$ ipython --no-banner

In [1]: import numpy as np

In [2]: import numpy.linalg as la

In [3]: np.set_printoptions(precision=1, suppress=True, linewidth=100)

In [4]: tidy = lambda a: np.round(a, 1) + 0

In [5]: m1 = np.loadtxt("x.csv", delimiter=",")

In [6]: print(m1)
[[1. 1. 2. 1.]
 [2. 1. 1. 0.]
 [2. 0. 1. 2.]
 [0. 0. 2. 1.]
 [2. 1. 0. 0.]
 [0. 2. 0. 1.]
 [2. 1. 2. 2.]
 [1. 2. 0. 2.]
 [1. 0. 0. 1.]]

In [7]: rng = np.random.default_rng(6562)

In [8]: other = m1 + rng.integers(-2, 3, (9, 1)) @ rng.integers(-2, 3, (1, 4))

In [9]: print(other)
[[-3. -3.  2.  1.]
 [ 0. -1.  1.  0.]
 [ 6.  4.  1.  2.]
 [ 2.  2.  2.  1.]
 [ 4.  3.  0.  0.]
 [ 2.  4.  0.  1.]
 [ 2.  1.  2.  2.]
 [-3. -2.  0.  2.]
 [-3. -4.  0.  1.]]

In [10]: print(tidy(la.svd(other - m1, compute_uv=False)))
[12.6  0.   0.   0. ]

In [11]: print(np.abs(other - m1).sum(axis=1))
[8. 4. 8. 4. 4. 4. 0. 8. 8.]

In [12]: print(la.matrix_rank(other - m1, tol=1e-8))
1

In [13]: x = np.array([3, 4, 8, 3])

In [14]: y = other @ x

In [15]: print(y)
[ -2.   4.  48.  33.  24.  25.  32. -11. -22.]

In [16]: print(tidy(la.lstsq(other, y)[0]))
[3. 4. 8. 3.]

In [17]: y = y + 0.1 * rng.normal(size=9)

In [18]: print(tidy(y))
[ -2.1   3.9  48.1  33.1  24.   25.   32.1 -10.9 -21.8]

In [19]: beta, *_ = la.lstsq(other, y)

In [20]: print(tidy(other.T @ (y - other @ beta)))
[0. 0. 0. 0.]

In [21]: print([round(float(la.norm(la.solve(other.T @ other + lam * np.eye(4), other.T @ y))), 2) for lam in (0, 1, 10, 100)])
[9.9, 9.33, 7.29, 3.7]

In [22]: print(tidy(la.norm(y - other @ beta)))
0.2

In [23]: F = np.array([[-0.3, 1.9, 0.2, 1.4, 0.7, 0.4],
    ...:     [2.3, -0.5, 0.0, 1.2, -2.0, -0.1],
    ...:     [-1.5, 1.0, -0.5, 0.9, 0.6, -0.3],
    ...:     [-0.6, 0.0, 0.6, 1.4, -1.0, 1.2],
    ...:     [-0.6, -1.1, 0.8, 2.0, 1.5, 0.2],
    ...:     [1.1, -0.5, -0.1, 1.4, -1.1, -0.7],
    ...:     [-0.3, 0.6, -1.7, 1.3, 0.3, 2.7],
    ...:     [-0.5, 0.3, 1.2, 0.3, -0.7, 0.9],
    ...:     [0.2, 0.5, 0.5, -0.8, 0.2, 0.2]])

In [24]: lab = rng.permutation(6)

In [25]: other = F[:, lab] * rng.choice([-1, 1], 6)

In [26]: print(other)
[[-0.3  0.4  0.7 -0.2 -1.9  1.4]
 [ 2.3 -0.1 -2.  -0.   0.5  1.2]
 [-1.5 -0.3  0.6  0.5 -1.   0.9]
 [-0.6  1.2 -1.  -0.6 -0.   1.4]
 [-0.6  0.2  1.5 -0.8  1.1  2. ]
 [ 1.1 -0.7 -1.1  0.1  0.5  1.4]
 [-0.3  2.7  0.3  1.7 -0.6  1.3]
 [-0.5  0.9 -0.7 -1.2 -0.3  0.3]
 [ 0.2  0.2  0.2 -0.5 -0.5 -0.8]]

In [27]: U, _, vt = la.svd(F.T @ other)

In [28]: print(lab)
[0 5 4 2 1 3]

In [29]: print(tidy(U @ vt))
[[ 1.  0.  0.  0.  0.  0.]
 [ 0.  0.  0.  0. -1.  0.]
 [ 0.  0.  0. -1.  0.  0.]
 [ 0.  0.  0.  0.  0.  1.]
 [ 0.  0.  1.  0.  0.  0.]
 [ 0.  1.  0.  0.  0.  0.]]

In [30]: x = np.array([0, 2, 2, -2, 2, 2])

In [31]: y = F @ x

In [32]: print(tidy(la.solve(F.T @ F, F.T @ y)))
[ 0.  2.  2. -2.  2.  2.]

In [33]: print(tidy(la.lstsq(F, y)[0]))
[ 0.  2.  2. -2.  2.  2.]

In [34]: y = y + 0.3 * rng.normal(size=9)

In [35]: print(tidy(y))
[ 3.2 -7.6 -0.1 -0.2 -1.3 -8.   1.2  2.7  4.4]

In [36]: beta, *_ = la.lstsq(F, y)

In [37]: print([round(float(la.norm(la.solve(F.T @ F + lam * np.eye(6), F.T @ y))), 2) for lam in (0, 1, 10, 100)])
[4.35, 3.61, 1.9, 0.41]

In [38]: print(beta.round())
[-0.  2.  2. -2.  2.  2.]

In [39]: mat = np.load("layer4.npy")

In [40]: print(mat)
[[6 0 0]
 [0 2 2]
 [0 7 8]]

In [41]: lab = rng.permutation(3)

In [42]: other = mat[:, lab] * rng.choice([-1, 1], 3)

In [43]: print(other)
[[ 0 -6  0]
 [-2  0  2]
 [-8  0  7]]

In [44]: U, _, vt = la.svd(mat.T @ other)

In [45]: print(tidy(U @ vt))
[[ 0. -1.  0.]
 [ 0.  0.  1.]
 [-1.  0.  0.]]

In [46]: print(tidy(la.lstsq(mat, other)[0]))
[[ 0. -1.  0.]
 [ 0.  0.  1.]
 [-1.  0.  0.]]

In [47]: M = np.load("data.npy")

In [48]: print(M)
[[3 0 1 3 2 2 0 2]
 [1 1 0 3 3 3 0 2]
 [3 2 3 1 1 2 3 2]
 [0 1 1 2 2 3 1 3]
 [0 1 1 3 0 0 3 1]
 [3 1 2 2 3 2 1 1]
 [1 0 2 3 1 0 2 3]
 [2 0 3 3 2 0 3 3]]

In [49]: ang = np.radians(90)

In [50]: R = np.eye(8)

In [51]: R[3, 3] = R[6, 6] = np.cos(ang)

In [52]: R[3, 6], R[6, 3] = -np.sin(ang), np.sin(ang)

In [53]: print(tidy(R))
[[ 1.  0.  0.  0.  0.  0.  0.  0.]
 [ 0.  1.  0.  0.  0.  0.  0.  0.]
 [ 0.  0.  1.  0.  0.  0.  0.  0.]
 [ 0.  0.  0.  0.  0.  0. -1.  0.]
 [ 0.  0.  0.  0.  1.  0.  0.  0.]
 [ 0.  0.  0.  0.  0.  1.  0.  0.]
 [ 0.  0.  0.  1.  0.  0.  0.  0.]
 [ 0.  0.  0.  0.  0.  0.  0.  1.]]

In [54]: other = M @ R.T

In [55]: print(np.allclose(la.norm(M, axis=1), la.norm(other, axis=1)))
True

In [56]: print(np.abs(other - M).max(axis=0))
[0. 0. 0. 6. 0. 0. 3. 0.]

In [57]: print(np.allclose(M @ M.T, other @ other.T))
True

In [58]: print(tidy(la.svd(M, compute_uv=False)), tidy(la.svd(other, compute_uv=False)))
[14.2  5.3  3.9  3.   2.1  1.4  0.3  0.3] [14.2  5.3  3.9  3.   2.1  1.4  0.3  0.3]

In [59]: print(tidy(other))
[[ 3.  0.  1.  0.  2.  2.  3.  2.]
 [ 1.  1.  0.  0.  3.  3.  3.  2.]
 [ 3.  2.  3. -3.  1.  2.  1.  2.]
 [ 0.  1.  1. -1.  2.  3.  2.  3.]
 [ 0.  1.  1. -3.  0.  0.  3.  1.]
 [ 3.  1.  2. -1.  3.  2.  2.  1.]
 [ 1.  0.  2. -2.  1.  0.  3.  3.]
 [ 2.  0.  3. -3.  2.  0.  3.  3.]]

In [60]: other = np.array([[4, 2, -4],
    ...:     [-4, -3, 3],
    ...:     [3, 3, -4],
    ...:     [5, 0, 2],
    ...:     [-4, 1, 0],
    ...:     [-3, 5, 0],
    ...:     [0, -5, 4],
    ...:     [2, -2, 2]])

In [61]: print(la.matrix_rank(np.vstack([M, other.T])))
8

In [62]: print(la.matrix_rank(M @ other))
3

In [63]: print(np.einsum("ij->j", M))
[13  6 13 20 14 12 13 17]

In [64]: print(np.vstack([M, other.T]).shape)
(11, 8)

In [65]: print(M @ other)
[[ 20  17  -6]
 [ -2  13   9]
 [ 12   1   0]
 [ -2   6  13]
 [ 16 -17  19]
 [  8  15  -7]
 [ 27  -7   8]
 [ 30  -6   4]]

In [66]: W0 = np.load("run7.npy")

In [67]: print(W0)
[[ 1  0  0  0  0]
 [ 2  1  0  0  0]
 [ 1 -3  1  0  0]
 [ 0 -3  1  1  0]
 [-3 -1 -3 -2  1]]

In [68]: print(round(np.log10(la.cond(W0))))
2

In [69]: print([round(float(x), 1) for x in la.svd(W0, compute_uv=False)[:3]])
[5.3, 4.6, 1.8]

In [70]: print(la.cond(W0) > 100)
True

In [71]: r0 = np.array([0, 0, 2, 3, 1])

In [72]: other = W0 + np.outer(r0, np.eye(5)[4])

In [73]: print(other)
[[ 1.  0.  0.  0.  0.]
 [ 2.  1.  0.  0.  0.]
 [ 1. -3.  1.  0.  2.]
 [ 0. -3.  1.  1.  3.]
 [-3. -1. -3. -2.  2.]]

In [74]: print(la.matrix_rank(other - W0))
1

In [75]: print(la.matrix_rank(la.inv(other) - la.inv(W0), tol=1e-8))
1
